$ python3 -q
>>> import numpy as np
>>> import numpy.linalg as la
>>> np.set_printoptions(precision=3, suppress=True, linewidth=200, sign=" ")
>>> def rnd(a):
...     return np.round(a, 3) + 0
... 
>>> rng = np.random.default_rng(410705)
>>> theta = rng.uniform(0, 2 * np.pi, 13)
>>> q, _ = la.qr(np.array([[-0.1, 0.8], [1.0, 0.9], [0.2, 0.3], [-0.7, -0.3]]))
>>> m1 = 3 * np.c_[np.cos(theta), np.sin(theta)] @ q.T
>>> print(rnd(m1))
[[ 2.256 -1.156  0.057  1.603]
 [-1.361 -2.357 -0.687  1.058]
 [-2.582 -1.385 -0.644 -0.039]
 [ 0.333 -2.396 -0.467  1.712]
 [-0.836 -2.474 -0.641  1.33 ]
 [-2.738  0.22  -0.322 -1.161]
 [-0.521 -2.496 -0.603  1.461]
 [ 2.81   0.121  0.405  0.962]
 [-2.815 -0.164 -0.415 -0.935]
 [ 2.076 -1.37  -0.013  1.678]
 [-2.788  0.016 -0.372 -1.044]
 [ 2.358  1.706  0.682 -0.257]
 [-2.074  1.372  0.013 -1.678]]
>>> gram = np.cov(m1, rowvar=False)
>>> print(rnd(np.corrcoef(m1.T)))
[[ 1.     0.014  0.694  0.637]
 [ 0.014  1.     0.73  -0.762]
 [ 0.694  0.73   1.    -0.114]
 [ 0.637 -0.762 -0.114  1.   ]]
>>> print(rnd(gram))
[[ 4.774  0.046  0.653  1.74 ]
 [ 0.046  2.117  0.458 -1.386]
 [ 0.653  0.458  0.186 -0.061]
 [ 1.74  -1.386 -0.061  1.564]]
>>> print(rnd(m1.std(axis=0)))
[ 2.099  1.398  0.414  1.202]
>>> print(rnd(la.eigvalsh(gram)[::-1]))
[ 5.663  2.978  0.     0.   ]
>>> print(gram.shape)
(4, 4)
>>> rk = la.matrix_rank(gram)
>>> print(rk)
2
>>> ns = la.svd(gram)[2][rk:].T
>>> print(rnd(gram @ ns))
[[ 0.  0.]
 [ 0.  0.]
 [ 0.  0.]
 [ 0.  0.]]
>>> print([int(la.matrix_rank(np.delete(gram, i, axis=0))) for i in range(4)])
[2, 2, 2, 2]
>>> print(np.allclose(gram @ ns, 0))
True
>>> print(rnd(ns @ ns.T))
[[ 0.11  -0.13  -0.148 -0.244]
 [-0.13   0.308 -0.165  0.411]
 [-0.148 -0.165  0.945  0.055]
 [-0.244  0.411  0.055  0.637]]
>>> print([int(la.matrix_rank(gram[:i])) for i in range(1, len(gram) + 1)])
[1, 2, 2, 2]
>>> D = la.norm(m1[:, None] - m1[None], axis=-1)
>>> print(rnd(D[:5, :5]))
[[ 0.     3.922  5.162  2.35   3.444]
 [ 3.922  0.     1.908  1.829  0.604]
 [ 5.162  1.908  0.     3.552  2.472]
 [ 2.35   1.829  3.552  0.     1.244]
 [ 3.444  0.604  2.472  1.244  0.   ]]
>>> print(np.flatnonzero(D[1] < D.mean() / 2))
[ 1  4  6]
>>> print(D.shape)
(13, 13)
>>> print(rnd(D[1]))
[ 3.922  0.     1.908  1.829  0.604  3.688  0.946  4.974  3.312  3.691  3.491  5.826  4.732]
>>> print(D.mean(axis=1).argmax())
11
>>> print(np.unravel_index(D.round(6).argmax(), D.shape))
(np.int64(9), np.int64(12))
>>> print(D[1].round(6).argsort(kind="stable")[:4])
[ 1  4  6  3]
>>> print(la.matrix_rank(D ** 2))
3
>>> print(np.allclose(m1[:-1].T @ la.lstsq(m1[:-1].T, m1[-1])[0], m1[-1]))
True
>>> print(la.lstsq(m1[:-1].T, m1[-1])[2])
2
>>> print(np.abs(np.diag(la.qr(m1)[1])) > 1e-9)
[ True  True False False]
>>> X = np.load("layer17.npy")
>>> print(rnd(X))
[[ 0.317  0.231  0.095 -0.673  0.55   0.168 -0.231]
 [ 0.087  0.551 -0.537  0.373  0.034  0.457 -0.226]
 [ 0.     0.     0.497  0.31  -0.025 -0.068 -0.807]
 [ 0.029  0.075  0.415  0.496  0.618  0.146  0.415]
 [-0.548  0.687  0.13  -0.126  0.013 -0.436  0.068]
 [-0.433  0.011  0.363 -0.221 -0.279  0.739  0.085]
 [-0.635 -0.407 -0.367 -0.003  0.486  0.025 -0.244]]
>>> Y = la.inv(X)
>>> print(rnd(la.det(X) * la.det(Y)))
1.0
>>> print(rnd(X @ Y))
[[ 1.  0.  0.  0.  0.  0.  0.]
 [ 0.  1.  0.  0.  0.  0.  0.]
 [ 0.  0.  1.  0.  0.  0.  0.]
 [ 0.  0.  0.  1.  0.  0.  0.]
 [ 0.  0.  0.  0.  1.  0.  0.]
 [ 0.  0.  0.  0.  0.  1.  0.]
 [ 0.  0.  0.  0.  0.  0.  1.]]
>>> print(rnd(la.det(X) * Y))
[[-0.317 -0.087  0.    -0.029  0.548  0.433  0.635]
 [-0.231 -0.551  0.    -0.075 -0.687 -0.011  0.407]
 [-0.095  0.537 -0.497 -0.415 -0.13  -0.363  0.367]
 [ 0.673 -0.373 -0.31  -0.496  0.126  0.221  0.003]
 [-0.55  -0.034  0.025 -0.618 -0.013  0.279 -0.486]
 [-0.168 -0.457  0.068 -0.146  0.436 -0.739 -0.025]
 [ 0.231  0.226  0.807 -0.415 -0.068 -0.085  0.244]]
>>> print(rnd(Y))
[[ 0.317  0.087  0.     0.029 -0.548 -0.433 -0.635]
 [ 0.231  0.551  0.     0.075  0.687  0.011 -0.407]
 [ 0.095 -0.537  0.497  0.415  0.13   0.363 -0.367]
 [-0.673  0.373  0.31   0.496 -0.126 -0.221 -0.003]
 [ 0.55   0.034 -0.025  0.618  0.013 -0.279  0.486]
 [ 0.168  0.457 -0.068  0.146 -0.436  0.739  0.025]
 [-0.231 -0.226 -0.807  0.415  0.068  0.085 -0.244]]
